$ ipython --no-banner

In [1]: import numpy as np

In [2]: from numpy import linalg as LA

In [3]: np.set_printoptions(suppress=True, linewidth=140)

In [4]: F = np.loadtxt("x.csv", delimiter=",")

In [5]: F.round(4)
Out[5]: 
array([[0.1667, 0.25  , 0.1667, 0.1667, 0.    , 0.1667, 0.0833],
       [0.    , 0.2   , 0.1   , 0.2   , 0.2   , 0.2   , 0.1   ],
       [0.0909, 0.2727, 0.2727, 0.0909, 0.1818, 0.    , 0.0909],
       [0.2   , 0.2   , 0.1   , 0.1   , 0.    , 0.2   , 0.2   ],
       [0.0833, 0.25  , 0.1667, 0.0833, 0.1667, 0.1667, 0.0833],
       [0.1667, 0.0556, 0.1667, 0.1667, 0.1111, 0.1667, 0.1667],
       [0.0714, 0.    , 0.2143, 0.2143, 0.2143, 0.0714, 0.2143]])

In [6]: # a transition matrix

In [7]: rng = np.random.default_rng(8601)

In [8]: labels = rng.permutation(7)

In [9]: labels
Out[9]: array([1, 4, 2, 6, 5, 3, 0])

In [10]: A2 = F[labels][:, labels]

In [11]: np.allclose(A2, F)
Out[11]: False

In [12]: vec = np.array([-1, 3, -5, 1, 3, -2, 2])

In [13]: a = np.maximum(F @ vec, 0)

In [14]: np.flatnonzero(a > 1e-9)
Out[14]: array([1, 2, 4])

In [15]: np.round(np.tanh(F @ vec), 4) + 0
Out[15]: array([-0.2449,  0.6044,  0.1798,  0.    ,  0.2449, -0.3215,  0.    ])

In [16]: np.round(F @ np.ones(7), 4)
Out[16]: array([1., 1., 1., 1., 1., 1., 1.])

In [17]: pr = np.eye(7)[4]

In [18]: for _ in range(3):
    ...:     pr = pr @ F
    ...:     print(pr.round(4))
    ...: 
[0.0833 0.25   0.1667 0.0833 0.1667 0.1667 0.0833]
[0.0933 0.1839 0.1661 0.1469 0.1445 0.1421 0.1233]
[0.1046 0.1788 0.1681 0.1443 0.1333 0.1383 0.1328]

In [19]: labels = rng.permutation(7)

In [20]: A2 = F[:, labels] * rng.choice([-1, 1], 7)

In [21]: A2.round(4)
Out[21]: 
array([[-0.1667,  0.25  ,  0.0833,  0.    , -0.1667,  0.1667,  0.1667],
       [-0.2   ,  0.2   ,  0.1   ,  0.2   , -0.    ,  0.1   ,  0.2   ],
       [-0.    ,  0.2727,  0.0909,  0.1818, -0.0909,  0.2727,  0.0909],
       [-0.2   ,  0.2   ,  0.2   ,  0.    , -0.2   ,  0.1   ,  0.1   ],
       [-0.1667,  0.25  ,  0.0833,  0.1667, -0.0833,  0.1667,  0.0833],
       [-0.1667,  0.0556,  0.1667,  0.1111, -0.1667,  0.1667,  0.1667],
       [-0.0714,  0.    ,  0.2143,  0.2143, -0.0714,  0.2143,  0.2143]])

In [22]: Uu, _, Vh = LA.svd(F.T @ A2)

In [23]: np.round(Uu @ Vh, 4) + 0
Out[23]: 
array([[ 0.,  0.,  0.,  0., -1.,  0.,  0.],
       [ 0.,  1.,  0.,  0.,  0.,  0.,  0.],
       [ 0.,  0.,  0.,  0.,  0.,  1.,  0.],
       [ 0.,  0.,  0.,  0.,  0.,  0.,  1.],
       [ 0.,  0.,  0.,  1.,  0.,  0.,  0.],
       [-1.,  0.,  0.,  0.,  0.,  0.,  0.],
       [ 0.,  0.,  1.,  0.,  0.,  0.,  0.]])

In [24]: labels
Out[24]: array([5, 1, 6, 4, 0, 2, 3])

In [25]: vec = np.array([2, -1, 1, 0, -2, 0, -1])

In [26]: y = F @ vec

In [27]: y.round(4)
Out[27]: array([ 0.1667, -0.6   , -0.2727,  0.1   , -0.3333,  0.0556, -0.2857])

In [28]: np.round(LA.solve(F, F[:, 6]), 4)
Out[28]: array([ 0.,  0.,  0., -0., -0.,  0.,  1.])

In [29]: np.round(LA.solve(F.T, F[5]), 4) + 0
Out[29]: array([0., 0., 0., 0., 0., 1., 0.])

In [30]: np.round(LA.solve(F, y + F[:, 0]), 4) + 0
Out[30]: array([ 3., -1.,  1.,  0., -2.,  0., -1.])

In [31]: W0 = np.array([[0, 0, 1, 1, 1, 1, 1],
    ...:     [0, 0, 0, 1, 0, 1, 0],
    ...:     [1, 0, 0, 1, 1, 0, 1],
    ...:     [1, 1, 1, 0, 1, 0, 0],
    ...:     [1, 0, 1, 1, 0, 1, 0],
    ...:     [1, 1, 0, 0, 1, 0, 0],
    ...:     [1, 0, 1, 0, 0, 0, 0]])

In [32]: W0
Out[32]: 
array([[0, 0, 1, 1, 1, 1, 1],
       [0, 0, 0, 1, 0, 1, 0],
       [1, 0, 0, 1, 1, 0, 1],
       [1, 1, 1, 0, 1, 0, 0],
       [1, 0, 1, 1, 0, 1, 0],
       [1, 1, 0, 0, 1, 0, 0],
       [1, 0, 1, 0, 0, 0, 0]])

In [33]: A2 = W0 / np.sqrt((W0 ** 2).mean(axis=1, keepdims=True))

In [34]: LA.matrix_rank(A2) == LA.matrix_rank(W0)
Out[34]: np.True_

In [35]: E = np.load("data.npy")

In [36]: E
Out[36]: 
array([[ 11.4599,  28.5921, -11.8336, -11.1109, -31.4553,  20.4992],
       [ 10.5357,  29.8123, -11.4336, -11.1476, -29.2762,  20.0637],
       [ 10.2325,  29.0139,  -9.5303,  -9.3449, -28.6859,  18.9468],
       [  9.5163,  31.6087, -10.5877, -10.0974, -28.9344,  19.8575],
       [  8.1479,  30.7379,  -9.8599,  -9.51  , -30.2445,  20.4279],
       [  9.2669,  30.3884,  -9.0337, -10.2115, -30.1124,  20.6386],
       [ 10.4807,  31.4151, -10.4505,  -8.7583, -29.794 ,  20.8664],
       [  9.9507,  29.8584, -10.5019, -11.2212, -30.7489,  20.1563],
       [  9.9486,  31.8307, -10.2319,  -9.1423, -30.3857,  19.5126],
       [ 10.9166,  30.3767,  -8.9786,  -9.4658, -29.6324,  19.3136],
       [  8.7704,  31.2096, -10.1783,  -8.7856, -31.741 ,  19.8999],
       [  9.7199,  29.4369,  -9.6499, -10.564 , -29.7951,  19.237 ],
       [  9.7056,  27.9879,  -7.9925,  -9.8977, -31.6558,  19.1515],
       [  8.6993,  30.3923,  -9.9223,  -9.2991, -30.8138,  20.8506],
       [ 10.9291,  29.5317,  -9.1921, -10.5451, -29.5808,  20.1219],
       [ 11.2094,  30.7101,  -9.6521, -12.1944, -30.8143,  18.3807],
       [ 10.3633,  30.4899, -10.9967,  -8.6344, -29.2996,  18.068 ],
       [  8.7033,  28.8367, -10.8357,  -9.5178, -29.7666,  19.5364],
       [  9.2259,  30.7697,  -8.1863, -11.0377, -30.9362,  18.7332],
       [ 11.3674,  29.5744,  -9.9292,  -9.6788, -28.6321,  20.4111],
       [ 10.2147,  30.1104, -11.489 , -11.5827, -30.0989,  19.5835],
       [ 10.2045,  27.5838, -10.204 ,  -9.7573, -30.1601,  19.6316],
       [ 11.1216,  31.3443,  -9.0453, -10.6971, -30.9655,  18.5012]])

In [37]: LA.cond(E) > 100
Out[37]: np.False_

In [38]: np.argsort(-LA.norm(E, axis=0).round(6), kind="stable")[:3]
Out[38]: array([4, 1, 5])

In [39]: np.round(LA.norm(E, 2) / LA.norm(E), 4)
Out[39]: np.float64(0.9991)

In [40]: J = rng.normal(size=(10, 5)) + 3 * np.array([2, -2, -2, 2, 1])

In [41]: J.round(4)
Out[41]: 
array([[ 6.6827, -7.3442, -7.2878,  4.4809,  1.1468],
       [ 5.2916, -7.1558, -4.8879,  5.0955,  3.1519],
       [ 6.4652, -5.3222, -6.0087,  6.8583,  2.243 ],
       [ 6.1996, -6.0132, -4.702 ,  5.6913,  4.5264],
       [ 7.0565, -7.384 , -6.4611,  5.761 ,  4.977 ],
       [ 6.559 , -5.6559, -5.9258,  5.6488,  3.812 ],
       [ 7.0057, -4.8782, -5.9855,  6.1127,  3.325 ],
       [ 6.3123, -8.9795, -7.0914,  6.1053,  2.8679],
       [ 5.9798, -6.9508, -7.4808,  4.7176,  4.3803],
       [ 4.4141, -7.1513, -5.432 ,  6.2275,  2.7028]])

In [42]: cen = J - J.mean(axis=0)

In [43]: vecs = LA.svd(cen)[2][:1]

In [44]: A2 = cen - cen @ vecs.T @ vecs

In [45]: LA.norm(A2, axis=1).round(6).argmax()
Out[45]: np.int64(9)

In [46]: d = LA.norm(J[:, None] - J[None], axis=-1)

In [47]: d.mean(axis=1).argmax()
Out[47]: np.int64(0)

In [48]: d[9].round(6).argsort(kind="stable")[:4]
Out[48]: array([9, 1, 2, 3])

In [49]: d[:5, :5].round(4)
Out[49]: 
array([[0.    , 3.4825, 3.5533, 4.6453, 4.1393],
       [3.4825, 0.    , 3.1511, 2.0998, 3.0685],
       [3.5533, 3.1511, 0.    , 2.9719, 3.6721],
       [4.6453, 2.0998, 2.9719, 0.    , 2.4323],
       [4.1393, 3.0685, 3.6721, 2.4323, 0.    ]])

In [50]: vec = np.array([0, 0, 6, 7, 3, 9])

In [51]: y = E @ vec

In [52]: np.round(LA.lstsq(E, y)[0], 4) + 0
Out[52]: array([0., 0., 6., 7., 3., 9.])

In [53]: y = y + 0.3 * rng.normal(size=23)

In [54]: y.round(4)
Out[54]: 
array([-58.9071, -53.4871, -38.3296, -41.9477, -32.6377, -30.0325, -25.8331, -52.5201, -41.2213, -35.03  , -38.6487, -48.468 , -39.566 ,
       -29.4512, -37.0232, -70.2496, -51.676 , -45.2479, -50.0077, -29.2094, -63.9561, -43.3363, -55.4192])

In [55]: c, *_ = LA.lstsq(E, y)

In [56]: round(float(LA.norm(y - E @ c)), 4)
Out[56]: 1.1141

In [57]: Z = J[[5, 8]].astype(float)

In [58]: for _ in range(5):
    ...:     labels = LA.norm(J[:, None] - Z, axis=-1).argmin(axis=1)
    ...:     Z = np.array([J[labels == j].mean(axis=0) for j in range(2)])
    ...: 

In [59]: labels
Out[59]: array([1, 0, 0, 0, 1, 0, 0, 1, 1, 0])

In [60]: np.bincount(labels)
Out[60]: array([6, 4])

In [61]: np.abs(Z[1] - Z[0]).argmax()
Out[61]: np.int64(1)

In [62]: Z.round(4)
Out[62]: 
array([[ 5.9892, -6.0294, -5.4903,  5.939 ,  3.2935],
       [ 6.5078, -7.6646, -7.0803,  5.2662,  3.343 ]])

In [63]: np.round(Z[1] - Z[0], 4)
Out[63]: array([ 0.5186, -1.6352, -1.59  , -0.6728,  0.0495])

In [64]: mat = np.load("sample15.npy")

In [65]: mat.round(4)
Out[65]: 
array([[-0.1162, -0.2249,  0.9674],
       [ 0.93  , -0.3667,  0.0265],
       [ 0.3487,  0.9028,  0.2518]])

In [66]: Uu, sigma, Vh = LA.svd(mat, full_matrices=False)

In [67]: np.round(Uu.T @ Uu, 4) + 0
Out[67]: 
array([[1., 0., 0.],
       [0., 1., 0.],
       [0., 0., 1.]])

In [68]: Vh @ Vh.T
Out[68]: 
array([[1., 0., 0.],
       [0., 1., 0.],
       [0., 0., 1.]])

In [69]: np.allclose(Uu * sigma @ Vh, mat)
Out[69]: True

In [70]: sigma.round(4)
Out[70]: array([1., 1., 1.])

In [71]: round(float(np.sqrt((sigma ** 2).sum())), 4), round(LA.norm(mat), 4)
Out[71]: (1.7321, np.float64(1.7321))

In [72]: np.round(Uu.T @ mat @ Vh.T, 4) + 0
Out[72]: 
array([[1., 0., 0.],
       [0., 1., 0.],
       [0., 0., 1.]])

In [73]: Uu.shape, sigma.shape, Vh.shape
Out[73]: ((3, 3), (3,), (3, 3))

In [74]: np.round(sigma / sigma[0], 4)
Out[74]: array([1., 1., 1.])

In [75]: np.round(np.cumsum(sigma ** 2) / np.sum(sigma ** 2), 4)
Out[75]: array([0.3333, 0.6667, 1.    ])

In [76]: vec = np.array([0, 1, 1])

In [77]: np.round(mat.T @ (mat @ vec), 4) + 0
Out[77]: array([0., 1., 1.])

In [78]: 3 - LA.matrix_rank(mat - np.eye(3), tol=1e-8)
Out[78]: np.int64(1)

In [79]: vec = np.array([3, 2, 1])

In [80]: y = mat @ vec

In [81]: y.round(4)
Out[81]: array([0.1688, 2.0831, 3.1035])

In [82]: np.round(LA.solve(mat.T, mat[0]), 4) + 0
Out[82]: array([1., 0., 0.])

In [83]: np.round(LA.solve(mat, y), 4)
Out[83]: array([3., 2., 1.])

In [84]: vec = np.array([2, -4, 0])

In [85]: np.round((mat * vec).sum(axis=1), 4)
Out[85]: array([ 0.6672,  3.3266, -2.9136])

In [86]: np.round(mat * vec, 4)
Out[86]: 
array([[-0.2325,  0.8997,  0.    ],
       [ 1.86  ,  1.4666,  0.    ],
       [ 0.6975, -3.611 ,  0.    ]])

In [87]: np.sign((mat @ vec).round(6))
Out[87]: array([ 1.,  1., -1.])

In [88]: (mat @ vec).argmax()
Out[88]: np.int64(1)

In [89]: np.round(mat.T @ mat, 4) + 0
Out[89]: 
array([[1., 0., 0.],
       [0., 1., 0.],
       [0., 0., 1.]])

In [90]: np.round(LA.svd(mat, compute_uv=False), 4)
Out[90]: array([1., 1., 1.])

In [91]: np.round(mat @ mat.T, 4) + 0
Out[91]: 
array([[1., 0., 0.],
       [0., 1., 0.],
       [0., 0., 1.]])

In [92]: round(mat[:, 2] @ mat[:, 0], 4)
Out[92]: np.float64(-0.0)

In [93]: A = np.vander(np.arange(2) - 1, 4, increasing=True)

In [94]: A
Out[94]: 
array([[ 1, -1,  1, -1],
       [ 1,  0,  0,  0]])

In [95]: # columns 1 and 3 are equal

In [96]: A2 = np.array([[1, 8, 2], [8, 0, 0], [1, 7, 7], [1, 0, 6]])

In [97]: np.einsum("ik,kj->ji", A, A2)
Out[97]: 
array([[-7,  1],
       [15,  8],
       [ 3,  2]])

In [98]: np.einsum("ik,kj->ij", A, A2)
Out[98]: 
array([[-7, 15,  3],
       [ 1,  8,  2]])

In [99]: np.einsum("ij,ij->i", A, A)
Out[99]: array([4, 1])

In [100]: A @ A2
Out[100]: 
array([[-7, 15,  3],
       [ 1,  8,  2]])

In [101]: A2.T @ A.T
Out[101]: 
array([[-7,  1],
       [15,  8],
       [ 3,  2]])

In [102]: np.einsum("ij->j", A)
Out[102]: array([ 2, -1,  1, -1])

In [103]: X = np.array([[8, -3, 0, 0], [-2, 0, 0, 0], [0, 0, 8, -3], [0, 0, -2, 0]])

In [104]: X
Out[104]: 
array([[ 8, -3,  0,  0],
       [-2,  0,  0,  0],
       [ 0,  0,  8, -3],
       [ 0,  0, -2,  0]])

In [105]: # splits into 2 blocks

In [106]: (LA.matrix_power((X != 0) + (X.T != 0) + np.eye(4), 4) > 0).astype(int)
Out[106]: 
array([[1, 1, 0, 0],
       [1, 1, 0, 0],
       [0, 0, 1, 1],
       [0, 0, 1, 1]])

In [107]: (X != 0).astype(int)
Out[107]: 
array([[1, 1, 0, 0],
       [1, 0, 0, 0],
       [0, 0, 1, 1],
       [0, 0, 1, 0]])

In [108]: np.round(np.sort(LA.eigvals(X).real), 4)
Out[108]: array([-0.6904, -0.6904,  8.6904,  8.6904])

In [109]: np.flatnonzero(LA.matrix_power((X != 0) + (X.T != 0) + np.eye(4), 4)[0])
Out[109]: array([0, 1])

In [110]: arr = np.load("test11.npy")

In [111]: arr
Out[111]: 
array([[ 1, -1],
       [ 1,  0]])

In [112]: A2 = arr + rng.integers(-2, 3, (2, 1)) @ rng.integers(-2, 3, (1, 2))

In [113]: A2
Out[113]: 
array([[ 1, -3],
       [ 1,  0]])

In [114]: A2 - arr
Out[114]: 
array([[ 0, -2],
       [ 0,  0]])

In [115]: LA.matrix_rank(A2 - arr, tol=1e-8)
Out[115]: np.int64(1)
